$ python3 -q
>>> import numpy as np
>>> import numpy.linalg as la
>>> np.set_printoptions(precision=1, suppress=True, linewidth=140)
>>> rnd = lambda a: np.round(a, 1) + 0
>>> C = np.array([[1, 3, 3, -2, 1, 1, 2, -3], [-2, 3, -1, 3, -2, -2, 3, 0]])
>>> rng = np.random.default_rng(7430)
>>> W0 = rng.normal(size=(37, 2)) @ C + np.array([2, -4, -4, -5, -2, 4, -1, -4])
>>> rnd(W0)
array([[ -1.8,   1.6,  -6. ,   0.7,  -5.8,   0.2,   4.6,  -3.9],
       [  1.6,  -4.1,  -4.7,  -4.3,  -2.4,   3.6,  -1. ,  -3.5],
       [ -0.7,  -2.1,  -6.5,  -0.8,  -4.7,   1.3,   1.3,  -2.6],
       [  4.5,  -8.1,  -2.9,  -8.8,   0.5,   6.5,  -5. ,  -3.8],
       [  1.7,  -8.5,  -6.9,  -4. ,  -2.3,   3.7,  -4.4,  -0.7],
       [ -0.9,  -3.2,  -7.4,  -0.3,  -4.9,   1.1,   0.6,  -1.6],
       [  2.5,  -8.5,  -5.9,  -5.3,  -1.5,   4.5,  -4.6,  -1.5],
       [  1.3,  -5.8,  -6. ,  -3.6,  -2.7,   3.3,  -2.2,  -2. ],
       [  2.3,  -4.2,  -3.7,  -5.5,  -1.7,   4.3,  -1.3,  -4.2],
       [  3.6,  -5.8,  -2.8,  -7.5,  -0.4,   5.6,  -2.9,  -4.4],
       [  0.4,  -3.4,  -5.8,  -2.5,  -3.6,   2.4,   0. ,  -2.8],
       [  4. ,  -4.1,  -1.4,  -8.3,   0. ,   6. ,  -1.8,  -5.9],
       [ -0.2,  -7.9,  -9.1,  -1. ,  -4.2,   1.8,  -3.3,   0.8],
       [  2.4,   1.6,  -0.4,  -6.2,  -1.6,   4.4,   3.2,  -8.1],
       [  2.4,  -5. ,  -4. ,  -5.6,  -1.6,   4.4,  -1.9,  -3.8],
       [ -0.1,  -3.3,  -6.4,  -1.6,  -4.1,   1.9,   0.2,  -2.4],
       [  4.8,  -1.9,   0.9,  -9.9,   0.8,   6.8,  -0.3,  -8.2],
       [  2.6,  -7. ,  -4.9,  -5.6,  -1.4,   4.6,  -3.5,  -2.6],
       [  1.8,  -4.3,  -4.4,  -4.7,  -2.2,   3.8,  -1.2,  -3.6],
       [  2.5,   1.3,  -0.4,  -6.4,  -1.5,   4.5,   3. ,  -8. ],
       [  0.3,  -8.8,  -8.9,  -1.7,  -3.7,   2.3,  -4.2,   0.9],
       [  0.9,  -3.9,  -5.4,  -3.2,  -3.1,   2.9,  -0.6,  -3. ],
       [  5.2,  -4.2,   0.2, -10.4,   1.2,   7.2,  -2.2,  -7.1],
       [ -1.9,  -2. ,  -8. ,   1.2,  -5.9,   0.1,   1.8,  -1.5],
       [  1.9,  -2.2,  -3.2,  -5. ,  -2.1,   3.9,   0.4,  -5.1],
       [  1.3,  -3.6,  -4.7,  -3.9,  -2.7,   3.3,  -0.5,  -3.6],
       [  1.6,   2.1,  -1.2,  -5. ,  -2.4,   3.6,   3.9,  -7.6],
       [  4.9,  -4.1,  -0.2,  -9.8,   0.9,   6.9,  -2. ,  -6.8],
       [  4.4, -12.2,  -5.4,  -8.1,   0.4,   6.4,  -8.2,  -0.9],
       [  7.4,  -3.6,   3.5, -14.1,   3.4,   9.4,  -2.5,  -9.7],
       [  1.6,   2.3,  -1. ,  -5.1,  -2.4,   3.6,   4. ,  -7.8],
       [  0.3,  -2.6,  -5.4,  -2.4,  -3.7,   2.3,   0.7,  -3.3],
       [  2.4,  -7.9,  -5.7,  -5.2,  -1.6,   4.4,  -4.2,  -1.7],
       [  7.2,  -8.7,   0.3, -13.2,   3.2,   9.2,  -6.4,  -6.1],
       [  0.8,  -8. ,  -7.8,  -2.6,  -3.2,   2.8,  -3.7,  -0.2],
       [  4.2,  -6.8,  -2.6,  -8.4,   0.2,   6.2,  -3.9,  -4.4],
       [ -1.4,   1. ,  -5.8,   0.2,  -5.4,   0.6,   4.1,  -3.9]])
>>> rank = la.matrix_rank(W0)
>>> print(rank)
3
>>> ns = la.svd(W0)[2][rank:].T
>>> rnd(ns @ ns.T)
array([[ 0.9,  0.1, -0.1,  0.2, -0.1, -0.1,  0.1,  0.1],
       [ 0.1,  0.5, -0.3, -0.1,  0. ,  0.1, -0.4,  0.2],
       [-0.1, -0.3,  0.4,  0.1, -0.4,  0. ,  0. ,  0. ],
       [ 0.2, -0.1,  0.1,  0.6,  0.1,  0.3, -0.1, -0.3],
       [-0.1,  0. , -0.4,  0.1,  0.7,  0. ,  0.2, -0.1],
       [-0.1,  0.1,  0. ,  0.3,  0. ,  0.8,  0. ,  0.2],
       [ 0.1, -0.4,  0. , -0.1,  0.2,  0. ,  0.6,  0.2],
       [ 0.1,  0.2,  0. , -0.3, -0.1,  0.2,  0.2,  0.5]])
>>> [int(la.matrix_rank(np.delete(W0, i, axis=0))) for i in range(37)]
[3, 3, 3, 3, 3, 3, 3, 3, 3, 3, 3, 3, 3, 3, 3, 3, 3, 3, 3, 3, 3, 3, 3, 3, 3, 3, 3, 3, 3, 3, 3, 3, 3, 3, 3, 3, 3]
>>> print([int(la.matrix_rank(W0[:, :j + 1])) for j in range(8)])
[1, 2, 3, 3, 3, 3, 3, 3]
>>> [int(la.matrix_rank(W0[:i])) for i in range(1, len(W0) + 1)]
[1, 2, 3, 3, 3, 3, 3, 3, 3, 3, 3, 3, 3, 3, 3, 3, 3, 3, 3, 3, 3, 3, 3, 3, 3, 3, 3, 3, 3, 3, 3, 3, 3, 3, 3, 3, 3]
>>> ns.shape
(8, 5)
